$ python -q
>>> import numpy as np
>>> np.set_printoptions(precision=2, suppress=True, linewidth=200, legacy="1.25")
>>> feats = np.array([[3, 3], [0, 2]])
>>> feats
array([[3, 3],
       [0, 2]])
>>> M2 = feats / np.sqrt((feats ** 2).mean(axis=1, keepdims=True))
>>> np.linalg.norm(M2, axis=1)
array([1.41, 1.41])
>>> q = feats.astype(float).copy()
>>> for j in range(2):
...     q[:, j] -= q[:, :j] @ (q[:, :j].T @ q[:, j])
...     q[:, j] /= np.linalg.norm(q[:, j])
... 
>>> q.T @ feats
array([[3., 3.],
       [0., 2.]])
>>> M = np.load("test18.npy")
>>> M
array([[1.  , 0.9 , 0.81, 0.73, 0.66],
       [0.9 , 1.  , 0.9 , 0.81, 0.73],
       [0.81, 0.9 , 1.  , 0.9 , 0.81],
       [0.73, 0.81, 0.9 , 1.  , 0.9 ],
       [0.66, 0.73, 0.81, 0.9 , 1.  ]])
>>> w, V = np.linalg.eigh(M)
>>> x0 = np.array([3, 1, 1, 1, 2])
>>> np.abs(M).sum(axis=1).max(), np.round(np.abs(w).max(), 2)
(4.42, 4.26)
>>> V * np.abs(w) @ V.T
array([[1.  , 0.9 , 0.81, 0.73, 0.66],
       [0.9 , 1.  , 0.9 , 0.81, 0.73],
       [0.81, 0.9 , 1.  , 0.9 , 0.81],
       [0.73, 0.81, 0.9 , 1.  , 0.9 ],
       [0.66, 0.73, 0.81, 0.9 , 1.  ]])
>>> V * np.maximum(w, 0) @ V.T
array([[1.  , 0.9 , 0.81, 0.73, 0.66],
       [0.9 , 1.  , 0.9 , 0.81, 0.73],
       [0.81, 0.9 , 1.  , 0.9 , 0.81],
       [0.73, 0.81, 0.9 , 1.  , 0.9 ],
       [0.66, 0.73, 0.81, 0.9 , 1.  ]])
>>> (np.sign(V[:, -1].round(6)) == np.sign(V[0, -1].round(6))).astype(int)
array([1, 1, 1, 1, 1])
>>> V * np.sqrt(w) @ V.T
array([[0.77, 0.43, 0.32, 0.25, 0.22],
       [0.43, 0.7 , 0.4 , 0.3 , 0.25],
       [0.32, 0.4 , 0.69, 0.4 , 0.32],
       [0.25, 0.3 , 0.4 , 0.7 , 0.43],
       [0.22, 0.25, 0.32, 0.43, 0.77]])
>>> u = np.array([6, 4, -9, -6, -3])
>>> M2 = M + np.outer(u, np.eye(5)[4])
>>> np.linalg.matrix_rank(np.linalg.inv(M2) - np.linalg.inv(M), tol=1e-8)
1
>>> G = M.T @ M
>>> np.linalg.matrix_rank(G)
5
>>> np.diag(G)
array([3.43, 3.81, 3.93, 3.81, 3.43])
>>> np.round(np.linalg.eigvalsh(G)[::-1], 2) + 0
array([18.18,  0.2 ,  0.02,  0.01,  0.  ])
>>> np.round(np.linalg.svd(M, compute_uv=False) ** 2, 2) + 0
array([18.18,  0.2 ,  0.02,  0.01,  0.  ])
>>> W0 = np.tanh(np.array([[1.3, 0.7],
...     [0.6, 1.9],
...     [0.1, 0.0],
...     [0.5, -1.8],
...     [1.0, -0.5],
...     [-0.5, -1.4],
...     [-1.2, -0.1],
...     [-0.4, -0.3],
...     [-0.8, 0.9],
...     [0.2, 0.0],
...     [0.3, -0.3],
...     [1.6, 0.2],
...     [-0.1, 0.7],
...     [-1.8, -0.4]]) @ np.array([[-2.0, 0.5, -0.2], [-0.7, 1.2, -1.3]]))
>>> W0
array([[-1.  ,  0.9 , -0.82],
       [-0.99,  0.99, -0.99],
       [-0.2 ,  0.05, -0.02],
       [ 0.25, -0.96,  0.98],
       [-0.93, -0.1 ,  0.42],
       [ 0.96, -0.96,  0.96],
       [ 0.99, -0.62,  0.35],
       [ 0.77, -0.51,  0.44],
       [ 0.75,  0.59, -0.77],
       [-0.38,  0.1 , -0.04],
       [-0.37, -0.21,  0.32],
       [-1.  ,  0.78, -0.52],
       [-0.28,  0.66, -0.71],
       [ 1.  , -0.88,  0.71]])
>>> np.linalg.matrix_rank(W0, rtol=0.1)
2
>>> np.argsort(-np.linalg.norm(W0, axis=0).round(6), kind="stable")[:3]
array([0, 1, 2])
>>> W2 = W0[[13, 7]].astype(float)
>>> for _ in range(3):
...     labels = np.linalg.norm(W0[:, None] - W2, axis=-1).argmin(axis=1)
...     W2 = np.array([W0[labels == j].mean(axis=0) for j in range(2)])
... 
>>> labels
array([1, 1, 1, 0, 1, 0, 0, 0, 1, 1, 1, 1, 1, 0])
>>> W2
array([[ 0.79, -0.78,  0.69],
       [-0.49,  0.42, -0.35]])
>>> x0 = np.array([-1, 0, -4])
>>> W2 * x0
array([[-0.79, -0.  , -2.75],
       [ 0.49,  0.  ,  1.39]])
>>> np.einsum("ij,j->i", W2, x0)
array([-3.54,  1.88])
>>> W2 @ x0
array([-3.54,  1.88])
>>> W2 @ np.ones(3)
array([ 0.7 , -0.42])
>>> J = np.array([[0.0, 0.0, 0.0, 1.0],
...     [0.0, 0.0, 0.0, 0.0],
...     [0.0, 0.0, 0.0, 1.0],
...     [1.0, 0.0, 1.0, 0.0]])
>>> J
array([[0., 0., 0., 1.],
       [0., 0., 0., 0.],
       [0., 0., 0., 1.],
       [1., 0., 1., 0.]])
>>> Uu, sig, Vh = np.linalg.svd(M, full_matrices=False)
>>> sig / sig[0]
array([1.  , 0.11, 0.03, 0.02, 0.01])
>>> sig
array([4.26, 0.45, 0.15, 0.08, 0.06])
>>> (sig > 1e-8).sum()
5
>>> Uu.shape, sig.shape, Vh.shape
((5, 5), (5,), (5, 5))
>>> np.abs(Vh[0])
array([0.43, 0.46, 0.46, 0.46, 0.43])
>>> np.abs(Uu[:, 0]).round(6).argmax()
2
>>> np.round(Uu.T @ M @ Vh.T, 2) + 0
array([[4.26, 0.  , 0.  , 0.  , 0.  ],
       [0.  , 0.45, 0.  , 0.  , 0.  ],
       [0.  , 0.  , 0.15, 0.  , 0.  ],
       [0.  , 0.  , 0.  , 0.08, 0.  ],
       [0.  , 0.  , 0.  , 0.  , 0.06]])
>>> np.round(Vh @ Vh.T, 2) + 0
array([[1., 0., 0., 0., 0.],
       [0., 1., 0., 0., 0.],
       [0., 0., 1., 0., 0.],
       [0., 0., 0., 1., 0.],
       [0., 0., 0., 0., 1.]])
>>> np.cumsum(sig ** 2) / np.sum(sig ** 2)
array([0.99, 1.  , 1.  , 1.  , 1.  ])
>>> Uu, sig, Vh = np.linalg.svd(J)
>>> sig
array([1.41, 1.41, 0.  , 0.  ])
>>> M2 = Uu[:, :2] @ np.diag(sig[:2]) @ Vh[:2]
>>> round(float(np.linalg.norm(J - M2) / np.linalg.norm(J)), 2)
0.0
>>> M2
array([[0., 0., 0., 1.],
       [0., 0., 0., 0.],
       [0., 0., 0., 1.],
       [1., 0., 1., 0.]])
>>> w, V = np.linalg.eigh(M2)
>>> np.linalg.eigvalsh(M2 @ M2)
array([0., 0., 2., 2.])
>>> w.sum(), np.trace(M2)
(0.0, 0.0)
>>> np.round(V @ np.diag(w) @ V.T, 2) + 0
array([[0., 0., 0., 1.],
       [0., 0., 0., 0.],
       [0., 0., 0., 1.],
       [1., 0., 1., 0.]])
>>> np.unique(w.round(6) + 0, return_counts=True)[1]
array([1, 2, 1])
>>> w.round(2) + 0
array([-1.41,  0.  ,  0.  ,  1.41])
>>> np.abs(V[:, -1])
array([0.5 , 0.  , 0.5 , 0.71])
>>> np.linalg.svd(M2, compute_uv=False)
array([1.41, 1.41, 0.  , 0.  ])
>>> np.argsort(-np.linalg.norm(J, axis=0).round(6), kind="stable")[:3]
array([3, 0, 2])
>>> np.linalg.matrix_rank(J, rtol=0.1)
2
>>> [round(float(x), 2) for x in np.linalg.svd(J, compute_uv=False)[:3]]
[1.41, 1.41, 0.0]
>>> u = np.array([1, 2, 1]) + 0.5
>>> data = np.outer(u, u) / (u @ u)
>>> data
array([[0.21, 0.35, 0.21],
       [0.35, 0.58, 0.35],
       [0.21, 0.35, 0.21]])
>>> Uu, sig, Vh = np.linalg.svd(data)
>>> V = Vh[:(sig > 1e-8).sum()]
>>> rng = np.random.default_rng(45)
>>> x0 = data[0] + 2 * data[2] + rng.integers(2) * np.eye(3)[2]
>>> x0
array([0.63, 1.05, 1.63])
>>> V.T @ V
array([[0.21, 0.35, 0.21],
       [0.35, 0.58, 0.35],
       [0.21, 0.35, 0.21]])
>>> np.linalg.matrix_rank(np.vstack([data, x0]))
2
